% ipython --no-banner

In [1]: import numpy as np

In [2]: np.set_printoptions(precision=2, suppress=True, linewidth=120, sign=" ")

In [3]: def rd(a):
   ...:     return np.round(a, 2) + 0
   ...: 

In [4]: data = np.load("mat.npy")

In [5]: data
Out[5]: 
array([[ 0., -1.,  0., -1.,  0.,  0.,  0.,  0.],
       [-1.,  0.,  0., -1.,  0.,  0.,  0.,  0.],
       [ 0.,  0.,  0.,  0., -1.,  0., -1., -1.],
       [-1., -1.,  0.,  0.,  0.,  0.,  0.,  0.],
       [ 0.,  0., -1.,  0.,  0.,  0., -1., -1.],
       [ 0.,  0.,  0.,  0.,  0.,  0.,  0.,  0.],
       [ 0.,  0., -1.,  0., -1.,  0.,  0., -1.],
       [ 0.,  0., -1.,  0., -1.,  0., -1.,  0.]])

In [6]: # looks like rank 7

In [7]: r = np.linalg.matrix_rank(data)

In [8]: r
Out[8]: np.int64(7)

In [9]: N = np.linalg.svd(data)[2][r:].T

In [10]: rd(N[:, 0] / N[np.abs(N[:, 0]).round(6).argmax(), 0])
Out[10]: array([ 0.,  0.,  0.,  0.,  0.,  1.,  0.,  0.])

In [11]: np.linalg.matrix_rank(data.T @ data), np.linalg.matrix_rank(data @ data.T)
Out[11]: (np.int64(7), np.int64(7))

In [12]: rd(N @ N.T)
Out[12]: 
array([[ 0.,  0.,  0.,  0.,  0.,  0.,  0.,  0.],
       [ 0.,  0.,  0.,  0.,  0.,  0.,  0.,  0.],
       [ 0.,  0.,  0.,  0.,  0.,  0.,  0.,  0.],
       [ 0.,  0.,  0.,  0.,  0.,  0.,  0.,  0.],
       [ 0.,  0.,  0.,  0.,  0.,  0.,  0.,  0.],
       [ 0.,  0.,  0.,  0.,  0.,  1.,  0.,  0.],
       [ 0.,  0.,  0.,  0.,  0.,  0.,  0.,  0.],
       [ 0.,  0.,  0.,  0.,  0.,  0.,  0.,  0.]])

In [13]: np.allclose(data @ N, 0)
Out[13]: True

In [14]: rd(data @ N)
Out[14]: 
array([[ 0.],
       [ 0.],
       [ 0.],
       [ 0.],
       [ 0.],
       [ 0.],
       [ 0.],
       [ 0.]])

In [15]: [int(np.linalg.matrix_rank(np.delete(data, i, axis=0))) for i in range(8)]
Out[15]: [6, 6, 6, 6, 6, 7, 6, 6]

In [16]: [int(np.linalg.matrix_rank(data[:, :j + 1])) for j in range(8)]
Out[16]: [1, 2, 3, 4, 5, 5, 6, 7]

In [17]: U, sig, VT = np.linalg.svd(data)

In [18]: evecs = VT[:(sig > 1e-8).sum()]

In [19]: rng = np.random.default_rng(8687)

In [20]: x = data[5] + 5 * data[3] + rng.integers(2) * np.eye(8)[5]

In [21]: x
Out[21]: array([-5., -5.,  0.,  0.,  0.,  1.,  0.,  0.])

In [22]: rd(np.linalg.norm(x - evecs.T @ evecs @ x))
Out[22]: np.float64(1.0)

In [23]: feats = np.load("x.npy")

In [24]: feats
Out[24]: 
array([[ -1,   1,   2,  -2,   4,  -4,   2,   0,   0,   1,  -2],
       [ -1,   5,   4,   3,   8,  -7,   5,  -2,   5,  -4,  -5],
       [ -2,  10,   4,   4,   5,  -7,   8,  -6,   2,  -5,  -7],
       [  3,  12,  -1,  -1,   9,  -7,   3,  -2,   5,  -8,  -5],
       [  4,  12,  -6,  -6,   9,  -9,   1,  -6,   2,  -4,  -8],
       [  8,  13,  -6, -11,   7, -10,   1,  -8,   0,  -5,  -3],
       [ 11,  10,  -4, -16,   6, -10,   0, -10,  -2,  -2,  -4],
       [  7,  11,  -8, -15,   2,  -8,  -5, -11,  -7,  -3,  -3],
       [  3,   6,  -3, -12,  -2, -13,  -2,  -7, -10,   1,  -3],
       [  0,   7,  -4, -10,   0, -13,  -6, -11, -15,   0,   1],
       [ -5,   5,   0,  -8,  -2, -11,  -6, -11, -14,   2,  -3],
       [-10,   4,   5, -13,  -7,  -8,  -6,  -7, -15,   5,  -7],
       [ -8,   1,  10,  -9, -11,  -4, -11,  -7, -14,   7, -12],
       [ -4,   1,  11, -10, -13,  -7,  -8,  -7, -17,   8,  -9],
       [ -6,   5,  13,  -6, -10,  -3,  -8,  -4, -13,   6, -13],
       [ -3,   6,  18,  -7, -11,   2, -12,  -8, -15,   2, -11],
       [  0,   2,  13,  -9, -10,   1,  -9,  -3, -14,   0,  -8],
       [  1,  -1,  17,  -7,  -9,   2, -13,   2, -18,  -5,  -6],
       [  2,  -6,  15,  -2, -10,  -2, -11,   1, -13,  -8,  -5],
       [  2,  -8,  17,   3, -14,  -1,  -7,   1, -16, -10,  -1],
       [ -1, -12,  18,   1, -19,  -2, -12,   3, -13,  -9,  -3],
       [ -4, -13,  16,  -3, -17,  -7,  -8,   5, -16,  -9,   2],
       [  1, -17,  19,  -8, -13,  -3,  -5,   3, -15, -13,  -1],
       [  5, -17,  14, -10,  -9,  -4,   0,   8, -15, -12,  -4],
       [ 10, -12,  13, -12, -10,  -4,   4,   3, -13, -14,  -3],
       [ 14, -11,  17, -14,  -5,  -1,   6,   7, -17, -18,   2],
       [ 13,  -8,  20, -17,  -7,  -3,   6,   8, -17, -23,   7],
       [ 16,  -4,  18, -17,  -2,  -5,   8,   5, -13, -28,   4],
       [ 11,  -2,  14, -22,  -3,  -1,   6,  10, -13, -31,   5]])

In [25]: Y = feats / np.linalg.norm(feats, axis=1, keepdims=True)

In [26]: C2 = Y @ Y.T

In [27]: rd(np.linalg.norm(Y, axis=1))
Out[27]: 
array([ 1.,  1.,  1.,  1.,  1.,  1.,  1.,  1.,  1.,  1.,  1.,  1.,  1.,  1.,  1.,  1.,  1.,  1.,  1.,  1.,  1.,  1.,
        1.,  1.,  1.,  1.,  1.,  1.,  1.])

In [28]: rd(np.degrees(np.arccos(np.clip(C2[0, 19], -1, 1))))
Out[28]: np.float64(104.58)

In [29]: mat = np.loadtxt("layer14.csv", delimiter=",")

In [30]: mat
Out[30]: 
array([[ 0.,  0.,  0.,  0.,  0.,  0.,  0.,  0.,  0.,  0.,  1.],
       [ 0.,  0.,  0.,  0.,  0.,  0.,  0.,  0.,  2.,  0.,  1.],
       [ 0.,  0.,  0.,  0.,  0.,  0.,  0.,  0.,  1.,  2.,  1.],
       [ 0.,  0.,  0.,  0.,  0.,  0.,  0.,  0.,  1.,  1.,  2.],
       [ 0.,  0.,  0.,  0.,  0.,  0.,  0.,  0.,  1.,  0.,  0.],
       [ 0.,  0.,  0.,  0.,  0.,  0.,  0.,  0.,  1.,  0.,  2.],
       [ 0.,  0.,  0.,  0.,  0.,  0.,  0.,  0.,  2.,  2.,  2.],
       [ 0.,  0.,  0.,  0.,  0.,  0.,  0.,  0.,  1.,  1.,  2.],
       [ 0.,  2.,  1.,  1.,  1.,  1.,  2.,  1.,  0.,  0.,  0.],
       [ 0.,  0.,  2.,  1.,  0.,  0.,  2.,  1.,  0.,  0.,  0.],
       [ 1.,  1.,  1.,  2.,  0.,  2.,  2.,  2.,  0.,  0.,  0.]])

In [31]: # rows 3 and 7 are equal

In [32]: r = np.linalg.matrix_rank(mat)

In [33]: r
Out[33]: np.int64(6)

In [34]: N = np.linalg.svd(mat)[2][r:].T

In [35]: np.linalg.matrix_rank(mat.T @ mat), np.linalg.matrix_rank(mat @ mat.T)
Out[35]: (np.int64(6), np.int64(6))

In [36]: [int(np.linalg.matrix_rank(mat[:, :j + 1])) for j in range(11)]
Out[36]: [1, 2, 3, 3, 3, 3, 3, 3, 4, 5, 6]

In [37]: [int(np.linalg.matrix_rank(np.delete(mat, i, axis=0))) for i in range(11)]
Out[37]: [6, 6, 6, 6, 6, 6, 6, 6, 5, 5, 5]

In [38]: N.shape
Out[38]: (11, 5)

In [39]: np.allclose(mat @ N, 0)
Out[39]: True

In [40]: C = feats[[8, 15]].astype(float)

In [41]: for _ in range(6):
    ...:     labels = np.linalg.norm(feats[:, None] - C, axis=-1).argmin(axis=1)
    ...:     C = np.array([feats[labels == j].mean(axis=0) for j in range(2)])
    ...: 

In [42]: labels
Out[42]: 
array([ 0,  0,  0,  0,  0,  0,  0,  0,  0,  0,  0,  0,  1,  1,  1,  1,  1,  1,  1,  1,  1,  1,  1,  1,  1,  1,  1,  1,
        1])

In [43]: np.abs(C[1] - C[0]).argmax()
Out[43]: np.int64(2)

In [44]: rd(C[1] - C[0])
Out[44]: array([  1.47, -13.65,  16.89,  -1.51, -13.43,   6.45,  -3.94,   8.34, -10.74,  -7.4 ,   0.79])
